% python3 -q
>>> import numpy as np
>>> from numpy import linalg as LA
>>> np.set_printoptions(suppress=True, linewidth=200)
>>> def tidy(a):
...     return np.round(a, 2) + 0
... 
>>> cent = np.array([[1, 0, 2, 1, 3],
...     [2, 3, 1, 0, 1],
...     [0, 3, 2, 2, 1],
...     [1, 3, 3, 3, 0],
...     [1, 0, 3, 0, 3]])
>>> rng = np.random.default_rng(8956)
>>> K = (rng.random((15, 5)) < 0.25) @ cent
>>> K
array([[1, 0, 3, 0, 3],
       [2, 3, 7, 3, 7],
       [1, 3, 3, 3, 0],
       [4, 6, 6, 4, 4],
       [1, 0, 3, 0, 3],
       [2, 0, 5, 1, 6],
       [3, 6, 4, 3, 1],
       [3, 3, 3, 1, 4],
       [1, 3, 3, 3, 0],
       [1, 0, 3, 0, 3],
       [3, 3, 3, 1, 4],
       [2, 3, 1, 0, 1],
       [0, 3, 2, 2, 1],
       [1, 0, 2, 1, 3],
       [0, 3, 2, 2, 1]])
>>> x = np.array([-5, -4, -5, 3, 1])
>>> target = K @ x
>>> tidy(LA.pinv(K) @ K)
array([[1., 0., 0., 0., 0.],
       [0., 1., 0., 0., 0.],
       [0., 0., 1., 0., 0.],
       [0., 0., 0., 1., 0.],
       [0., 0., 0., 0., 1.]])
>>> target
array([-17, -41, -23, -58, -17, -26, -49, -35, -23, -17, -35, -26, -15,  -9, -15])
>>> target = target + 0.05 * rng.normal(size=15)
>>> tidy(target)
array([-16.94, -41.01, -23.01, -58.04, -16.99, -26.03, -48.93, -35.02, -22.99, -16.98, -34.95, -25.91, -15.03,  -8.96, -14.96])
>>> coef, *_ = LA.lstsq(K, target)
>>> tidy(K.T @ (target - K @ coef))
array([0., 0., 0., 0., 0.])
>>> tidy(LA.norm(target - K @ coef))
np.float64(0.13)
>>> coef.round()
array([-5., -4., -5.,  3.,  1.])
>>> [round(float(LA.norm(LA.solve(K.T @ K + lam * np.eye(5), K.T @ target))), 2) for lam in (0, 1, 10, 100)]
[8.69, 7.62, 5.77, 4.28]
>>> K[10] @ K[12]
np.int64(21)
>>> tidy(LA.norm(K, axis=0))
array([ 7.81, 12.  , 14.21,  8.  , 13.15])
>>> tidy(LA.norm(K, axis=1))
array([ 4.36, 10.95,  5.29, 10.95,  4.36,  8.12,  8.43,  6.63,  5.29,  4.36,  6.63,  3.87,  4.24,  3.87,  4.24])
>>> LA.norm(K, axis=1).argmax()
np.int64(1)
>>> x = np.array([-3, -3, 3, -2, 0])
>>> target = K @ x
>>> coef, lr = np.zeros(5), 1 / LA.norm(K, 2) ** 2
>>> for i in range(12):
...     coef -= lr * K.T @ (K @ coef - target)
...     if i % 2 == 0: print(i, round(LA.norm(K @ coef - target), 2))
... 
0 28.2
2 21.55
4 17.08
6 14.1
8 12.13
10 10.8
>>> tidy(LA.cond(K))
np.float64(16.36)
>>> Xs = (K - K.mean(axis=0)) / K.std(axis=0)
>>> tidy(Xs.std(axis=0))
array([1., 1., 1., 1., 1.])
>>> coef = LA.lstsq(np.delete(Xs, 3, axis=1), Xs[:, 3])[0]
>>> np.abs(coef).argmax()
np.int64(2)
>>> mat = np.loadtxt("a.csv", delimiter=",")
>>> tidy(mat)
array([[-37.63,  37.6 , -11.87,   7.87, -39.61],
       [-26.94,  26.17,  -8.07,   4.24, -28.25],
       [-17.16,  16.01,  -4.87,   1.59, -17.83],
       [-16.28,  15.11,  -4.6 ,   1.4 , -16.89],
       [-14.33,  13.14,  -4.01,   0.99, -14.81],
       [ -9.15,   8.05,  -2.56,   0.19,  -9.29],
       [ -5.17,   4.31,  -1.56,  -0.07,  -5.06],
       [ -3.97,   3.23,  -1.28,  -0.06,  -3.79],
       [ -3.79,   3.08,  -1.24,  -0.05,  -3.61],
       [ -0.33,   0.27,  -0.33,   0.22,  -0.18],
       [  0.09,  -0.12,   0.3 ,  -0.36,  -0.06],
       [  0.13,  -0.77,   1.78,  -2.68,  -0.63],
       [  0.37,  -2.05,   3.7 ,  -5.99,  -1.01],
       [  0.39,  -2.1 ,   3.76,  -6.09,  -1.01],
       [  0.5 ,  -2.52,   4.29,  -7.01,  -1.04],
       [  1.29,  -4.78,   6.84, -11.46,  -0.91],
       [  2.4 ,  -7.44,   9.48, -16.08,  -0.4 ],
       [  3.44,  -9.76,  11.62, -19.81,   0.2 ],
       [  7.47, -17.88,  18.53, -31.77,   2.96],
       [ 10.24, -23.14,  22.73, -38.98,   5.05]])
>>> B = mat + rng.integers(-2, 3, (20, 3)) @ rng.integers(-2, 3, (3, 5))
>>> tidy(B)
array([[-37.63,  35.6 , -11.87,   5.87, -39.61],
       [-26.94,  24.17, -13.07,   1.24, -28.25],
       [-17.16,  18.01,  -5.87,  -1.41, -17.83],
       [-16.28,   9.11,  -2.6 ,   2.4 , -16.89],
       [-14.33,  15.14,  -5.01,  -2.01, -14.81],
       [ -9.15,   6.05,  -2.56,  -1.81,  -9.29],
       [ -5.17,   4.31,  -6.56,  -4.07,  -5.06],
       [ -3.97,  -8.77,   0.72,   3.94,  -3.79],
       [ -3.79,   1.08,  -7.24,  -5.05,  -3.61],
       [ -0.33,  -3.73,  -0.33,  -0.78,  -0.18],
       [  0.09,  -2.12,   4.3 ,   5.64,  -0.06],
       [  0.13,  -2.77,   1.78,  -4.68,  -0.63],
       [  0.37,  -4.05,   3.7 ,  -7.99,  -1.01],
       [  0.39,   1.9 ,   9.76,  -2.09,  -1.01],
       [  0.5 ,   1.48,   7.29,  -6.01,  -1.04],
       [  1.29, -10.78,   7.84,  -9.46,  -0.91],
       [  2.4 , -11.44,  15.48,  -8.08,  -0.4 ],
       [  3.44, -15.76,  10.62, -18.81,   0.2 ],
       [  7.47, -23.88,  22.53, -26.77,   2.96],
       [ 10.24, -19.14,  19.73, -43.98,   5.05]])
>>> tidy(np.abs(B - mat).sum(axis=1))
array([ 4., 10.,  6.,  9.,  6.,  4.,  9., 18., 13.,  5., 12.,  4.,  4., 14.,  8.,  9., 18.,  8., 15., 12.])
>>> LA.matrix_rank(B - mat, tol=1e-8)
np.int64(3)
>>> tidy(B - mat)
array([[  0.,  -2.,   0.,  -2.,   0.],
       [  0.,  -2.,  -5.,  -3.,   0.],
       [  0.,   2.,  -1.,  -3.,   0.],
       [  0.,  -6.,   2.,   1.,   0.],
       [  0.,   2.,  -1.,  -3.,   0.],
       [  0.,  -2.,   0.,  -2.,   0.],
       [  0.,   0.,  -5.,  -4.,   0.],
       [  0., -12.,   2.,   4.,   0.],
       [  0.,  -2.,  -6.,  -5.,   0.],
       [  0.,  -4.,   0.,  -1.,   0.],
       [  0.,  -2.,   4.,   6.,   0.],
       [  0.,  -2.,   0.,  -2.,   0.],
       [  0.,  -2.,   0.,  -2.,   0.],
       [  0.,   4.,   6.,   4.,   0.],
       [  0.,   4.,   3.,   1.,   0.],
       [  0.,  -6.,   1.,   2.,   0.],
       [  0.,  -4.,   6.,   8.,   0.],
       [  0.,  -6.,  -1.,   1.,   0.],
       [  0.,  -6.,   4.,   5.,   0.],
       [  0.,   4.,  -3.,  -5.,   0.]])
>>> cent = mat[[8, 13]].astype(float)
>>> for _ in range(5):
...     labels = LA.norm(mat[:, None] - cent, axis=-1).argmin(axis=1)
...     cent = np.array([mat[labels == j].mean(axis=0) for j in range(2)])
... 
>>> labels
array([0, 0, 0, 0, 0, 0, 1, 1, 1, 1, 1, 1, 1, 1, 1, 1, 1, 1, 1, 1])
>>> np.bincount(labels)
array([ 6, 14])
>>> tidy(cent[1] - cent[0])
array([ 21.18, -23.61,  11.61, -12.72,  20.43])
>>> LA.matrix_rank(mat, rtol=0.1)
np.int64(2)
>>> [round(float(x), 2) for x in LA.svd(mat, compute_uv=False)[:3]]
[109.35, 59.35, 2.08]
>>> tidy(LA.norm(mat, 2) / LA.norm(mat))
np.float64(0.88)
>>> B = np.array([[-0.3, 0.9, -0.2, -0.6],
...     [-1.7, -0.1, 2.2, -1.0],
...     [1.3, -1.2, -1.4, -0.7],
...     [1.6, 0.1, -0.5, 0.2],
...     [-0.8, -1.0, 0.0, -1.4]])
>>> cent = np.array([[-1.3, -0.6, -1.3, 0.9, 0.2, -0.4],
...     [1.1, 0.6, -1.0, -0.8, 0.7, 0.0],
...     [-0.3, 1.7, 0.6, -1.7, -0.6, -0.4],
...     [0.3, -0.8, 0.0, 0.3, -0.9, -1.3]])
>>> W0 = B @ cent
>>> tidy(W0)
array([[ 1.26,  0.86, -0.63, -0.83,  1.23,  0.98],
       [ 1.14,  5.5 ,  3.63, -5.49, -0.83,  1.1 ],
       [-2.8 , -3.32, -1.33,  4.3 ,  0.89,  0.95],
       [-1.76, -1.91, -2.48,  2.27,  0.51, -0.7 ],
       [-0.48,  1.  ,  2.04, -0.34,  0.4 ,  2.14]])
>>> left, sv, vt = LA.svd(W0)
>>> np.argmax(sv[:-1] / (sv[1:] + 1e-6)) + 1
np.int64(4)
>>> B = left[:, :4] @ np.diag(sv[:4]) @ vt[:4]
>>> tidy(LA.norm(W0 - B) / LA.norm(W0))
np.float64(0.0)
>>> B = W0 + rng.integers(-2, 3, (5, 4)) @ rng.integers(-2, 3, (4, 6))
>>> tidy(B)
array([[ -3.74,   2.86,   2.37,   2.17,  -2.77,  -1.02],
       [  7.14,   7.5 ,   7.63, -13.49,   1.17,  -0.9 ],
       [ -1.8 ,   0.68,  -3.33,   6.3 ,  -8.11,  -2.05],
       [ -1.76,   6.09,  -3.48,   5.27,  -8.49,   0.3 ],
       [ -1.48,  -3.  ,   4.04,  -2.34,   9.4 ,   5.14]])
>>> tidy(LA.svd(B - W0, compute_uv=False))
array([19.93, 11.3 ,  5.9 ,  4.63,  0.  ])
>>> np.abs(B - W0).sum(axis=1)
array([19., 24., 21., 22., 21.])
>>> tidy(B - W0)
array([[-5.,  2.,  3.,  3., -4., -2.],
       [ 6.,  2.,  4., -8.,  2., -2.],
       [ 1.,  4., -2.,  2., -9., -3.],
       [ 0.,  8., -1.,  3., -9.,  1.],
       [-1., -4.,  2., -2.,  9.,  3.]])
>>> X = np.array([[41, 15, 43, 19, 29, 42, 15],
...     [15, 32, 41, 35, 13, 13, 21],
...     [43, 41, 79, 52, 32, 43, 42],
...     [19, 35, 52, 56, 13, 14, 32],
...     [29, 13, 32, 13, 29, 28, 12],
...     [42, 13, 43, 14, 28, 50, 13],
...     [15, 21, 42, 32, 12, 13, 29]])
>>> X
array([[41, 15, 43, 19, 29, 42, 15],
       [15, 32, 41, 35, 13, 13, 21],
       [43, 41, 79, 52, 32, 43, 42],
       [19, 35, 52, 56, 13, 14, 32],
       [29, 13, 32, 13, 29, 28, 12],
       [42, 13, 43, 14, 28, 50, 13],
       [15, 21, 42, 32, 12, 13, 29]])
>>> left, sv, vt = LA.svd(X, full_matrices=False)
>>> tidy(np.cumsum(sv ** 2) / np.sum(sv ** 2))
array([0.92, 1.  , 1.  , 1.  , 1.  , 1.  , 1.  ])
>>> np.abs(left[:, 0]).round(6).argmax()
np.int64(2)
>>> tidy(vt @ vt.T)
array([[1., 0., 0., 0., 0., 0., 0.],
       [0., 1., 0., 0., 0., 0., 0.],
       [0., 0., 1., 0., 0., 0., 0.],
       [0., 0., 0., 1., 0., 0., 0.],
       [0., 0., 0., 0., 1., 0., 0.],
       [0., 0., 0., 0., 0., 1., 0.],
       [0., 0., 0., 0., 0., 0., 1.]])
>>> left.shape, sv.shape, vt.shape
((7, 7), (7,), (7, 7))
>>> tidy(np.abs(vt[0]))
array([0.35, 0.3 , 0.59, 0.39, 0.27, 0.35, 0.29])
>>> (sv > 1e-8).sum()
np.int64(6)
>>> tidy(sv / sv[0])
array([1.  , 0.29, 0.05, 0.04, 0.03, 0.01, 0.  ])
>>> m1 = np.array([[15, 10, 7, 7, 12, 6],
...     [10, 11, 7, 4, 10, 8],
...     [7, 7, 10, 1, 11, 9],
...     [7, 4, 1, 9, 3, 1],
...     [12, 10, 11, 3, 18, 11],
...     [6, 8, 9, 1, 11, 10]])
>>> m1
array([[15, 10,  7,  7, 12,  6],
       [10, 11,  7,  4, 10,  8],
       [ 7,  7, 10,  1, 11,  9],
       [ 7,  4,  1,  9,  3,  1],
       [12, 10, 11,  3, 18, 11],
       [ 6,  8,  9,  1, 11, 10]])
>>> m1.sum(axis=0)
array([57, 50, 45, 25, 65, 45])
>>> LA.matrix_rank(m1)
np.int64(6)
>>> tidy(m1.mean(axis=0))
array([ 9.5 ,  8.33,  7.5 ,  4.17, 10.83,  7.5 ])
>>> np.unravel_index(np.abs(m1).argmax(), m1.shape)
(np.int64(4), np.int64(4))
>>> m1.sum(axis=1)
array([57, 50, 45, 25, 65, 45])
>>> tidy(LA.norm(m1))
np.float64(53.23)
>>> m1.shape
(6, 6)
>>> m1 - m1[0]
array([[ 0,  0,  0,  0,  0,  0],
       [-5,  1,  0, -3, -2,  2],
       [-8, -3,  3, -6, -1,  3],
       [-8, -6, -6,  2, -9, -5],
       [-3,  0,  4, -4,  6,  5],
       [-9, -2,  2, -6, -1,  4]])
>>> w, evecs = LA.eigh(m1)
>>> (w > 1e-8).sum(), (w < -1e-8).sum()
(np.int64(6), np.int64(0))
>>> np.unique(w.round(6) + 0, return_counts=True)[1]
array([1, 1, 1, 1, 1, 1])
>>> tidy(evecs @ np.diag(w) @ evecs.T)
array([[15., 10.,  7.,  7., 12.,  6.],
       [10., 11.,  7.,  4., 10.,  8.],
       [ 7.,  7., 10.,  1., 11.,  9.],
       [ 7.,  4.,  1.,  9.,  3.,  1.],
       [12., 10., 11.,  3., 18., 11.],
       [ 6.,  8.,  9.,  1., 11., 10.]])
>>> tidy(np.abs(evecs[:, -1]))
array([0.46, 0.41, 0.38, 0.17, 0.55, 0.38])
>>> tidy(LA.eigvalsh(m1 + 2 * np.eye(6)))
array([ 2.28,  3.74,  5.15,  5.84, 14.53, 53.46])
>>> tidy(LA.svd(m1, compute_uv=False))
array([51.46, 12.53,  3.84,  3.15,  1.74,  0.28])
>>> tidy(LA.eigvalsh(m1 @ m1))
array([   0.08,    3.04,    9.93,   14.72,  156.91, 2648.32])
>>> x = np.ones(6)
>>> for _ in range(6):
...     x = m1 @ x
...     x /= LA.norm(x)
...     print(round(x @ m1 @ x, 2))
... 
51.39
51.46
51.46
51.46
51.46
51.46
>>> tidy(LA.eigvalsh(m1)[-1])
np.float64(51.46)
>>> tidy(x)
array([0.46, 0.41, 0.38, 0.17, 0.55, 0.38])
>>> data = np.load("m.npy")
>>> tidy(data)
array([[0.5 , 0.  , 0.5 , 0.  ],
       [0.33, 0.33, 0.33, 0.  ],
       [0.  , 0.  , 0.5 , 0.5 ],
       [0.  , 0.33, 0.  , 0.67]])
>>> q = data.astype(float).copy()
>>> for j in range(4):
...     q[:, j] -= q[:, :j] @ (q[:, :j].T @ q[:, j])
...     q[:, j] /= LA.norm(q[:, j])
... 
>>> tidy(q)
array([[ 0.83, -0.35,  0.  ,  0.43],
       [ 0.55,  0.53,  0.  , -0.64],
       [ 0.  ,  0.  ,  1.  ,  0.  ],
       [ 0.  ,  0.77,  0.  ,  0.64]])
>>> tidy(q.T @ q)
array([[1., 0., 0., 0.],
       [0., 1., 0., 0.],
       [0., 0., 1., 0.],
       [0., 0., 0., 1.]])
>>> tidy(LA.matrix_power(data, 2))
array([[0.25, 0.  , 0.5 , 0.25],
       [0.28, 0.11, 0.44, 0.17],
       [0.  , 0.17, 0.25, 0.58],
       [0.11, 0.33, 0.11, 0.44]])
>>> p = np.eye(4)[3]
>>> for _ in range(6):
...     p = p @ data
...     print(p.round(2))
... 
[0.   0.33 0.   0.67]
[0.11 0.33 0.11 0.44]
[0.17 0.26 0.22 0.35]
[0.17 0.2  0.28 0.35]
[0.15 0.18 0.29 0.37]
[0.14 0.18 0.28 0.39]
>>> M = np.load("data.npy")
>>> M
array([[-4, -6, -2,  6,  9,  3],
       [ 6, -2, -6, -9,  3,  9],
       [ 2, -6,  6, -3,  9, -9],
       [-2, -3, -1,  4,  6,  2],
       [ 3, -1, -3, -6,  2,  6],
       [ 1, -3,  3, -2,  6, -6]])
>>> B = LA.inv(M)
>>> tidy(B)
array([[-0.35,  0.35,  0.24,  0.53, -0.53, -0.35],
       [-0.35, -0.15, -0.26,  0.53,  0.22,  0.4 ],
       [-0.24, -0.26,  0.32,  0.35,  0.4 , -0.49],
       [-0.18,  0.18,  0.12,  0.35, -0.35, -0.24],
       [-0.18, -0.07, -0.13,  0.35,  0.15,  0.26],
       [-0.12, -0.13,  0.16,  0.24,  0.26, -0.32]])
>>> tidy(LA.det(M) * LA.det(B))
np.float64(1.0)
>>> np.allclose(B, M.T)
False
>>> (np.abs(B) > 1e-9).astype(int)
array([[1, 1, 1, 1, 1, 1],
       [1, 1, 1, 1, 1, 1],
       [1, 1, 1, 1, 1, 1],
       [1, 1, 1, 1, 1, 1],
       [1, 1, 1, 1, 1, 1],
       [1, 1, 1, 1, 1, 1]])
>>> tidy(LA.cond(M))
np.float64(25.42)
>>> F = np.load("run6.npy")
>>> F
array([[1.  , 0.9 , 0.81, 0.73],
       [0.9 , 1.  , 0.9 , 0.81],
       [0.81, 0.9 , 1.  , 0.9 ],
       [0.73, 0.81, 0.9 , 1.  ]])
>>> T = np.stack([F, 5 * F, F[::-1]])
>>> tidy(np.einsum("bij,cij->bc", T, T))
array([[ 12.55,  62.75,  12.35],
       [ 62.75, 313.76,  61.76],
       [ 12.35,  61.76,  12.55]])
>>> tidy(LA.norm(T, axis=(1, 2)))
array([ 3.54, 17.71,  3.54])
>>> LA.matrix_rank(T)
array([4, 4, 4])
